% python3 -q
>>> import numpy as np
>>> from numpy import linalg as LA
>>> np.set_printoptions(precision=2, suppress=True, linewidth=160)
>>> C = np.sign(np.array([[1, 0, 2, 2], [3, 2, 1, 1], [3, 2, 0, 0], [0, 0, 2, 0]]))
>>> out = (np.tril(C, -1) + np.eye(4)) @ (np.triu(C, 1) + np.eye(4))
>>> ev = np.array([1, -2, -3, 3])
>>> M = np.rint(out * ev @ LA.inv(out)) + 0
>>> M
array([[  1.,   6.,  -6.,   2.],
       [  3.,  10., -12.,   7.],
       [  3.,  13., -15.,   7.],
       [  0.,   6.,  -6.,   3.]])
>>> print(np.kron(np.eye(2, dtype=int), M))
[[  1.   6.  -6.   2.   0.   0.  -0.   0.]
 [  3.  10. -12.   7.   0.   0.  -0.   0.]
 [  3.  13. -15.   7.   0.   0.  -0.   0.]
 [  0.   6.  -6.   3.   0.   0.  -0.   0.]
 [  0.   0.  -0.   0.   1.   6.  -6.   2.]
 [  0.   0.  -0.   0.   3.  10. -12.   7.]
 [  0.   0.  -0.   0.   3.  13. -15.   7.]
 [  0.   0.  -0.   0.   0.   6.  -6.   3.]]
>>> np.round(LA.det(2 * M), 2), round(float(LA.det(M)), 2)
(np.float64(288.0), 18.0)
>>> ev, vecs = LA.eig(M)
>>> np.sort(LA.eigvals(M.T))
array([-3., -2.,  1.,  3.])
>>> print(np.round(M @ vecs[:, 0] - ev[0] * vecs[:, 0], 2) + 0)
[0. 0. 0. 0.]
>>> O, vecs = LA.qr(M[:, :1])[0], LA.qr(M[:, 1:])[0]
>>> sig = LA.svd(O.T @ vecs, compute_uv=False)
>>> sig
array([0.99])
>>> print(np.degrees(np.arccos(sig.clip(0, 1))))
[8.64]
>>> T = np.stack([M, 2 * M, M[::-1]])
>>> LA.norm(T, axis=(1, 2))
array([30.2, 60.4, 30.2])
>>> print(np.einsum("bij,cij->bc", T, T))
[[ 912. 1824.  892.]
 [1824. 3648. 1784.]
 [ 892. 1784.  912.]]
>>> print(T.sum(axis=0))
[[  3.  24. -24.   9.]
 [ 12.  43. -51.  28.]
 [ 12.  49. -57.  28.]
 [  1.  24. -24.  11.]]
>>> LA.matrix_rank(T)
array([4, 4, 4])
>>> out = M[0, 0] * M[1:] - np.outer(M[1:, 0], M[0])
>>> out
array([[ 0., -8.,  6.,  1.],
       [ 0., -5.,  3.,  1.],
       [ 0.,  6., -6.,  3.]])
>>> np.flatnonzero(~out.round(6).any(axis=1))
array([], dtype=int64)
>>> LA.matrix_rank(out), LA.matrix_rank(M)
(np.int64(3), np.int64(4))
>>> M[:, 0] / M[0, 0]
array([1., 3., 3., 0.])
>>> out = np.array([[1, -2], [1, 2], [6, -9]])
>>> K = np.tile(out, (2, 3))
>>> K
array([[ 1, -2,  1, -2,  1, -2],
       [ 1,  2,  1,  2,  1,  2],
       [ 6, -9,  6, -9,  6, -9],
       [ 1, -2,  1, -2,  1, -2],
       [ 1,  2,  1,  2,  1,  2],
       [ 6, -9,  6, -9,  6, -9]])
>>> G = K.T @ K
>>> print(G)
[[  76 -108   76 -108   76 -108]
 [-108  178 -108  178 -108  178]
 [  76 -108   76 -108   76 -108]
 [-108  178 -108  178 -108  178]
 [  76 -108   76 -108   76 -108]
 [-108  178 -108  178 -108  178]]
>>> np.allclose(G, G.T)
True
>>> rank = LA.matrix_rank(G)
>>> rank
np.int64(2)
>>> ns = LA.svd(G)[2][rank:].T
>>> print([int(LA.matrix_rank(G[:, :j + 1])) for j in range(6)])
[1, 2, 2, 2, 2, 2]
>>> print(np.round(ns @ ns.T, 2) + 0)
[[ 0.67  0.   -0.33  0.   -0.33  0.  ]
 [ 0.    0.67  0.   -0.33  0.   -0.33]
 [-0.33  0.    0.67  0.   -0.33  0.  ]
 [ 0.   -0.33  0.    0.67  0.   -0.33]
 [-0.33  0.   -0.33  0.    0.67  0.  ]
 [ 0.   -0.33  0.   -0.33  0.    0.67]]
>>> left, sig, Vh = LA.svd(K)
>>> vecs = Vh[:(sig > 1e-8).sum()]
>>> rng = np.random.default_rng(985)
>>> vec = K[2] + -3 * K[0] + rng.integers(2) * np.eye(6)[5]
>>> vec
array([ 3., -3.,  3., -3.,  3., -2.])
>>> LA.matrix_rank(np.vstack([K, vec]))
np.int64(3)
>>> np.diag(vecs.T @ vecs)
array([0.33, 0.33, 0.33, 0.33, 0.33, 0.33])
>>> J = 2 * np.eye(3) + np.eye(3, k=1)
>>> J
array([[2., 1., 0.],
       [0., 2., 1.],
       [0., 0., 2.]])
>>> # triangular
>>> J @ J
array([[4., 4., 1.],
       [0., 4., 4.],
       [0., 0., 4.]])
>>> np.sort(LA.eigvals(J))
array([2., 2., 2.])
>>> LA.matrix_power(J - np.diag(np.diag(J)), 3)
array([[0., 0., 0.],
       [0., 0., 0.],
       [0., 0., 0.]])
>>> F = np.loadtxt("sample19.csv", delimiter=",")
>>> F
array([[ 1.,  5.,  0.,  0.,  0.,  0.,  0.,  0.,  0.],
       [ 5., -3.,  5.,  0.,  0.,  0.,  0.,  0.,  0.],
       [ 0.,  5.,  2.,  5.,  0.,  0.,  0.,  0.,  0.],
       [ 0.,  0.,  5.,  2.,  5.,  0.,  0.,  0.,  0.],
       [ 0.,  0.,  0.,  5.,  0.,  5.,  0.,  0.,  0.],
       [ 0.,  0.,  0.,  0.,  5.,  0.,  5.,  0.,  0.],
       [ 0.,  0.,  0.,  0.,  0.,  5., -1.,  5.,  0.],
       [ 0.,  0.,  0.,  0.,  0.,  0.,  5., -2.,  5.],
       [ 0.,  0.,  0.,  0.,  0.,  0.,  0.,  5., -2.]])
>>> left, sig, Vh = LA.svd(M)
>>> sig
array([30.11,  2.01,  1.09,  0.27])
>>> np.argmax(sig[:-1] / (sig[1:] + 1e-6)) + 1
np.int64(1)
>>> out = left[:, :1] @ np.diag(sig[:1]) @ Vh[:1]
>>> LA.matrix_rank(M, rtol=0.05)
np.int64(2)
>>> round(float(LA.norm(M - out, 2)), 2), np.round(sig[1], 2)
(2.01, np.float64(2.01))
>>> LA.matrix_rank(out)
np.int64(1)
>>> vec = np.array([-3, 2, 2, -2, 3, -1, 0, -3, -1])
>>> target = F @ vec
>>> target
array([  7., -11.,   4.,  21., -15.,  15., -20.,   1., -13.])
>>> np.round(LA.solve(F, target + F[:, 1]), 2) + 0
array([-3.,  3.,  2., -2.,  3., -1.,  0., -3., -1.])
>>> print(np.round(LA.solve(F, target), 2) + 0)
[-3.  2.  2. -2.  3. -1.  0. -3. -1.]
>>> left, sig, Vh = LA.svd(F)
>>> np.argmax(sig[:-1] / (sig[1:] + 1e-6)) + 1
np.int64(8)
>>> sig
array([10.12, 10.01,  8.81,  7.52,  6.72,  5.1 ,  3.21,  2.96,  0.05])
>>> out = left[:, :8] @ np.diag(sig[:8]) @ Vh[:8]
>>> LA.matrix_rank(out)
np.int64(8)
>>> LA.matrix_rank(F, rtol=0.05)
np.int64(8)
>>> out.round(2) + 0
array([[ 0.99,  5.  ,  0.01, -0.01, -0.01,  0.01,  0.01,  0.  , -0.01],
       [ 5.  , -3.  ,  5.  ,  0.  ,  0.  ,  0.  ,  0.  ,  0.  ,  0.  ],
       [ 0.01,  5.  ,  1.99,  5.01,  0.01, -0.01, -0.01,  0.  ,  0.01],
       [-0.01,  0.  ,  5.01,  2.  ,  5.  ,  0.  ,  0.  ,  0.  , -0.01],
       [-0.01,  0.  ,  0.01,  5.  , -0.01,  5.  ,  0.01,  0.  , -0.01],
       [ 0.01,  0.  , -0.01,  0.  ,  5.  ,  0.  ,  5.  ,  0.  ,  0.01],
       [ 0.01,  0.  , -0.01,  0.  ,  0.01,  5.  , -1.01,  5.  ,  0.01],
       [ 0.  ,  0.  ,  0.  ,  0.  ,  0.  ,  0.  ,  5.  , -2.  ,  5.  ],
       [-0.01,  0.  ,  0.01, -0.01, -0.01,  0.01,  0.01,  5.  , -2.01]])
>>> np.unravel_index(np.abs(F).argmax(), F.shape)
(np.int64(0), np.int64(1))
>>> F[9]
Traceback (most recent call last):
  File "<python-input-73>", line 1, in <module>
    F[9]
    ~^^^
IndexError: index 9 is out of bounds for axis 0 with size 9
>>> print(LA.matrix_rank(F))
9
>>> F.shape
(9, 9)
>>> F.mean(axis=0)
array([0.67, 0.78, 1.33, 1.33, 1.11, 1.11, 1.  , 0.89, 0.33])
>>> np.count_nonzero(F)
np.int64(23)
>>> np.diff(F, axis=0)
array([[ 4., -8.,  5.,  0.,  0.,  0.,  0.,  0.,  0.],
       [-5.,  8., -3.,  5.,  0.,  0.,  0.,  0.,  0.],
       [ 0., -5.,  3., -3.,  5.,  0.,  0.,  0.,  0.],
       [ 0.,  0., -5.,  3., -5.,  5.,  0.,  0.,  0.],
       [ 0.,  0.,  0., -5.,  5., -5.,  5.,  0.,  0.],
       [ 0.,  0.,  0.,  0., -5.,  5., -6.,  5.,  0.],
       [ 0.,  0.,  0.,  0.,  0., -5.,  6., -7.,  5.],
       [ 0.,  0.,  0.,  0.,  0.,  0., -5.,  7., -7.]])
>>> print(F.sum(axis=0))
[ 6.  7. 12. 12. 10. 10.  9.  8.  3.]
>>> feats = np.load("test17.npy")
>>> feats
array([[ 1, -3,  3],
       [ 2,  2, -3],
       [-1,  2,  1]])
>>> np.einsum("ii->", feats)
np.int64(4)
>>> np.einsum("ij,ji->", feats, feats)
np.int64(-24)
>>> np.poly(feats)
array([  1.,  -4.,  20., -23.])
>>> out = LA.inv(feats)
>>> print(out)
[[0.35 0.39 0.13]
 [0.04 0.17 0.39]
 [0.26 0.04 0.35]]
>>> np.allclose(out, feats.T)
False
>>> (np.abs(out) > 1e-9).astype(int)
array([[1, 1, 1],
       [1, 1, 1],
       [1, 1, 1]])
>>> LA.inv(out)
array([[ 1., -3.,  3.],
       [ 2.,  2., -3.],
       [-1.,  2.,  1.]])
>>> print(round(float(LA.cond(feats)), 2))
4.04
>>> round(float(LA.det(feats) * LA.det(out)), 2)
1.0
>>> np.round(LA.slogdet(feats)[0], 2)
np.float64(1.0)
>>> u = np.array([0, -2, -2])
>>> out = feats + np.outer(u, np.eye(3)[2])
>>> round(float(LA.det(out) / LA.det(feats)), 2), round(float(1 + LA.solve(feats, u)[2]), 2)
(0.22, 0.22)
>>> LA.matrix_rank(out - feats)
np.int64(1)
>>> arr = np.loadtxt("w.csv", delimiter=",")
>>> print(arr)
[[-0.02  0.88  3.67 -2.61  2.8   2.19]
 [-0.09  0.09 -0.01  0.07  0.06  0.17]
 [ 0.38 -0.8   0.19  3.29  0.21  0.34]
 [-0.51  0.99  2.18 -1.77  0.94  2.39]
 [-0.3   0.94  4.41 -0.07  2.16  4.91]
 [ 0.08  0.25  5.5   5.81  2.14  7.7 ]
 [ 1.65 -2.5   1.81  9.15  2.59  0.94]
 [ 0.8   0.13  5.1  -0.36  4.61  2.42]
 [-0.96  0.44  2.4   7.31 -1.16  7.75]
 [-1.01  1.01  3.65  3.41  0.37  7.3 ]
 [ 2.14 -1.67  4.85  4.05  5.52  0.55]
 [ 0.36 -0.05  1.4  -0.83  1.79  0.12]
 [-1.73  1.86  1.23 -1.48 -1.34  4.47]
 [ 0.89  0.01  5.29 -0.39  4.57  2.55]
 [-0.5   0.88  2.16 -1.76  0.98  2.31]]
>>> left, sig, Vh = LA.svd(arr, full_matrices=False)
>>> print(np.round(left.T @ arr @ Vh.T, 2) + 0)
[[22.24  0.    0.    0.    0.    0.  ]
 [ 0.   12.93  0.    0.    0.    0.  ]
 [ 0.    0.   11.11  0.    0.    0.  ]
 [ 0.    0.    0.    0.45  0.    0.  ]
 [ 0.    0.    0.    0.    0.23  0.  ]
 [ 0.    0.    0.    0.    0.    0.17]]
>>> np.round(left.T @ left, 2) + 0
array([[1., 0., 0., 0., 0., 0.],
       [0., 1., 0., 0., 0., 0.],
       [0., 0., 1., 0., 0., 0.],
       [0., 0., 0., 1., 0., 0.],
       [0., 0., 0., 0., 1., 0.],
       [0., 0., 0., 0., 0., 1.]])
>>> sig
array([22.24, 12.93, 11.11,  0.45,  0.23,  0.17])
>>> np.round(Vh @ Vh.T, 2) + 0
array([[1., 0., 0., 0., 0., 0.],
       [0., 1., 0., 0., 0., 0.],
       [0., 0., 1., 0., 0., 0.],
       [0., 0., 0., 1., 0., 0.],
       [0., 0., 0., 0., 1., 0.],
       [0., 0., 0., 0., 0., 1.]])
>>> np.cumsum(sig ** 2) / np.sum(sig ** 2)
array([0.63, 0.84, 1.  , 1.  , 1.  , 1.  ])
>>> np.abs(left[:, 0]).round(6).argmax()
np.int64(5)
>>> C = arr[[5, 4]].astype(float)
>>> for _ in range(5):
...     labels = LA.norm(arr[:, None] - C, axis=-1).argmin(axis=1)
...     C = np.array([arr[labels == j].mean(axis=0) for j in range(2)])
... 
>>> labels
array([1, 1, 1, 1, 1, 0, 0, 1, 0, 0, 1, 1, 1, 1, 1])
>>> np.abs(C[1] - C[0]).argmax()
np.int64(3)
>>> X = np.load("dump.npy")
>>> X
array([[0., 0., 0., 0., 0., 0., 0., 0., 0.],
       [0., 0., 0., 0., 0., 0., 0., 0., 2.],
       [0., 0., 0., 0., 0., 0., 0., 3., 3.],
       [0., 0., 0., 0., 0., 0., 0., 1., 3.],
       [0., 0., 0., 0., 0., 0., 0., 3., 0.],
       [0., 0., 0., 0., 0., 0., 0., 1., 2.],
       [0., 0., 0., 0., 0., 0., 0., 0., 1.],
       [0., 0., 3., 1., 3., 1., 0., 0., 0.],
       [0., 2., 3., 3., 0., 2., 1., 0., 0.]])
>>> # symmetric, so the eigenvalues are real
>>> left, sig, Vh = LA.svd(X)
>>> np.argmax(sig[:-1] / (sig[1:] + 1e-6)) + 1
np.int64(4)
>>> print(sig.round(2) + 0)
[6.16 6.16 3.01 3.01 0.   0.   0.   0.   0.  ]
>>> out = left[:, :4] @ np.diag(sig[:4]) @ Vh[:4]
>>> print(np.round(LA.norm(X - out, 2), 2), round(float(sig[4]), 2))
0.0 0.0
>>> LA.matrix_rank(out)
np.int64(4)
>>> vec = np.array([-7, -5, 2, 7, 5, 9])
>>> arr @ np.eye(6)[1]
array([ 0.88,  0.09, -0.8 ,  0.99,  0.94,  0.25, -2.5 ,  0.13,  0.44,  1.01, -1.67, -0.05,  1.86,  0.01,  0.88])
>>> (X != 0).astype(int)
array([[0, 0, 0, 0, 0, 0, 0, 0, 0],
       [0, 0, 0, 0, 0, 0, 0, 0, 1],
       [0, 0, 0, 0, 0, 0, 0, 1, 1],
       [0, 0, 0, 0, 0, 0, 0, 1, 1],
       [0, 0, 0, 0, 0, 0, 0, 1, 0],
       [0, 0, 0, 0, 0, 0, 0, 1, 1],
       [0, 0, 0, 0, 0, 0, 0, 0, 1],
       [0, 0, 1, 1, 1, 1, 0, 0, 0],
       [0, 1, 1, 1, 0, 1, 1, 0, 0]])
>>> (LA.matrix_power((X != 0) + (X.T != 0) + np.eye(9), 9) > 0).astype(int)
array([[1, 0, 0, 0, 0, 0, 0, 0, 0],
       [0, 1, 1, 1, 1, 1, 1, 1, 1],
       [0, 1, 1, 1, 1, 1, 1, 1, 1],
       [0, 1, 1, 1, 1, 1, 1, 1, 1],
       [0, 1, 1, 1, 1, 1, 1, 1, 1],
       [0, 1, 1, 1, 1, 1, 1, 1, 1],
       [0, 1, 1, 1, 1, 1, 1, 1, 1],
       [0, 1, 1, 1, 1, 1, 1, 1, 1],
       [0, 1, 1, 1, 1, 1, 1, 1, 1]])
>>> np.flatnonzero(LA.matrix_power((X != 0) + (X.T != 0) + np.eye(9), 9)[4])
array([1, 2, 3, 4, 5, 6, 7, 8])
